% python3 -q
>>> import numpy as np
>>> np.set_printoptions(suppress=True, linewidth=120)
>>> W0 = np.loadtxt("w.csv", delimiter=",")
>>> W0
array([[-0.3, -0.3,  0.3, -0.3],
       [ 1.6,  1. , -0.5,  0.5],
       [-1.8,  0.6, -3.3, -4.8],
       [-0.7,  0.9, -0.1, -0.5],
       [-0.5,  0.4, -0.5, -0.7],
       [ 1.2,  1.3,  1.3,  1.6],
       [-0.1, -1.1,  1.2, -1.5],
       [-0.2, -0.3,  0.4, -0.2],
       [ 0. ,  0.9, -1.1,  1.3],
       [-0.2, -0.6, -0.6,  0.8],
       [-0.2, -0.8,  2.1,  0.1],
       [-0.6,  0.1,  0.2,  0.5],
       [-1.1,  0.5, -0.1,  0.5]])
>>> blk = np.stack([W0, -3 * W0, W0[::-1]])
>>> np.linalg.matrix_rank(blk)
array([4, 4, 4])
>>> np.round(np.einsum("bij,cij->bc", blk, blk), 2)
array([[  69.87, -209.61,  -13.91],
       [-209.61,  628.83,   41.73],
       [ -13.91,   41.73,   69.87]])
>>> np.round(np.linalg.norm(blk, axis=(1, 2)), 2)
array([ 8.36, 25.08,  8.36])
>>> np.linalg.matrix_rank(blk.reshape(3, -1))
np.int64(2)
>>> Xs = W0 - W0.mean(axis=0)
>>> left, sigma, Vt = np.linalg.svd(Xs, full_matrices=False)
>>> np.abs(Vt[0]).argmax()
np.int64(3)
>>> round((sigma ** 2).sum() ** 2 / (sigma ** 4).sum(), 2)
np.float64(2.0)
>>> np.round(Xs.mean(axis=0), 2) + 0
array([0., 0., 0., 0.])
>>> np.searchsorted(np.cumsum(sigma ** 2) / (sigma ** 2).sum(), 0.9) + 1
np.int64(3)
>>> sigma.round(2)
array([6.74, 3.85, 2.27, 1.65])
>>> np.round(np.abs(Vt[-1]), 2)
array([0.46, 0.76, 0.45, 0.11])
>>> np.abs(left[:, 0]).argmax()
np.int64(2)
>>> (np.sign(left[:, 0]) == np.sign(left[0, 0])).astype(int)
array([1, 1, 0, 0, 0, 1, 0, 1, 1, 1, 1, 1, 1])
>>> np.round(Vt[0] * np.sign(Vt[0, np.abs(Vt[0]).argmax()]), 2)
array([ 0.32, -0.01,  0.54,  0.78])
>>> np.round(sigma ** 2 / (sigma ** 2).sum(), 2)
array([0.67, 0.22, 0.08, 0.04])
>>> np.linalg.matrix_rank(Xs)
np.int64(4)
